>>> import numpy as np
>>> np.set_printoptions(suppress=True, linewidth=120)
>>> tidy = lambda a: np.round(a, 3) + 0
>>> F = np.load("dump.npy")
>>> F
array([[ 3.,  3.,  0.,  3.,  3.],
       [ 2.,  3.,  3.,  3., -3.],
       [ 2.,  2.,  2.,  0., -1.],
       [ 0.,  0.,  0.,  9.,  0.],
       [ 0.,  0.,  0.,  5.,  2.]])
>>> B = np.linalg.inv(F)
>>> tidy(B)
array([[ 0.   , -1.   ,  1.5  ,  0.75 , -0.75 ],
       [ 0.333,  1.   , -1.5  , -0.583,  0.25 ],
       [-0.333,  0.   ,  0.5  , -0.306,  0.75 ],
       [ 0.   ,  0.   ,  0.   ,  0.111,  0.   ],
       [ 0.   ,  0.   ,  0.   , -0.278,  0.5  ]])
>>> tidy(np.linalg.inv(B))
array([[ 3.,  3.,  0.,  3.,  3.],
       [ 2.,  3.,  3.,  3., -3.],
       [ 2.,  2.,  2.,  0., -1.],
       [ 0.,  0.,  0.,  9.,  0.],
       [ 0.,  0.,  0.,  5.,  2.]])
>>> tidy(np.linalg.slogdet(F)[0])
np.float64(1.0)
>>> u = np.array([-2, 0, 1, 2, 1])
>>> B = F + np.outer(u, np.eye(5)[0])
>>> np.linalg.matrix_rank(B - F)
np.int64(1)
>>> B = F / np.sqrt((F ** 2).mean(axis=1, keepdims=True))
>>> tidy(B[1])
array([ 0.707,  1.061,  1.061,  1.061, -1.061])
>>> tidy(F - F.mean(axis=1, keepdims=True))
array([[ 0.6,  0.6, -2.4,  0.6,  0.6],
       [ 0.4,  1.4,  1.4,  1.4, -4.6],
       [ 1. ,  1. ,  1. , -1. , -2. ],
       [-1.8, -1.8, -1.8,  7.2, -1.8],
       [-1.4, -1.4, -1.4,  3.6,  0.6]])
>>> B = np.array([[-2, -2], [2, -2]])
>>> C = np.kron(B, F)
>>> C.shape
(10, 10)
>>> W0 = np.load("arr.npy")
>>> W0
array([[ 31,  14,  -3,   5],
       [ 14,  15,   7,  -5],
       [ -3,   7,  13, -15],
       [  5,  -5, -15,  20]])
>>> x = np.ones(4)
>>> for _ in range(4):
...     x = W0 @ x
...     x /= np.linalg.norm(x)
...     print(round(x @ W0 @ x, 3))
... 
39.089
39.275
39.295
39.309
>>> tidy(x)
array([ 0.869,  0.488, -0.007,  0.085])
>>> w, evecs = np.linalg.eigh(W0)
>>> tidy(evecs.T @ evecs)
array([[1., 0., 0., 0.],
       [0., 1., 0., 0.],
       [0., 0., 1., 0.],
       [0., 0., 0., 1.]])
>>> tidy(np.linalg.svd(W0, compute_uv=False))
array([39.371, 35.298,  4.117,  0.214])
>>> (w > 1e-8).sum(), (w < -1e-8).sum()
(np.int64(4), np.int64(0))
>>> np.abs(evecs[:, -1]).round(6).argmax()
np.int64(0)
>>> print(tidy(w))
[ 0.214  4.117 35.298 39.371]
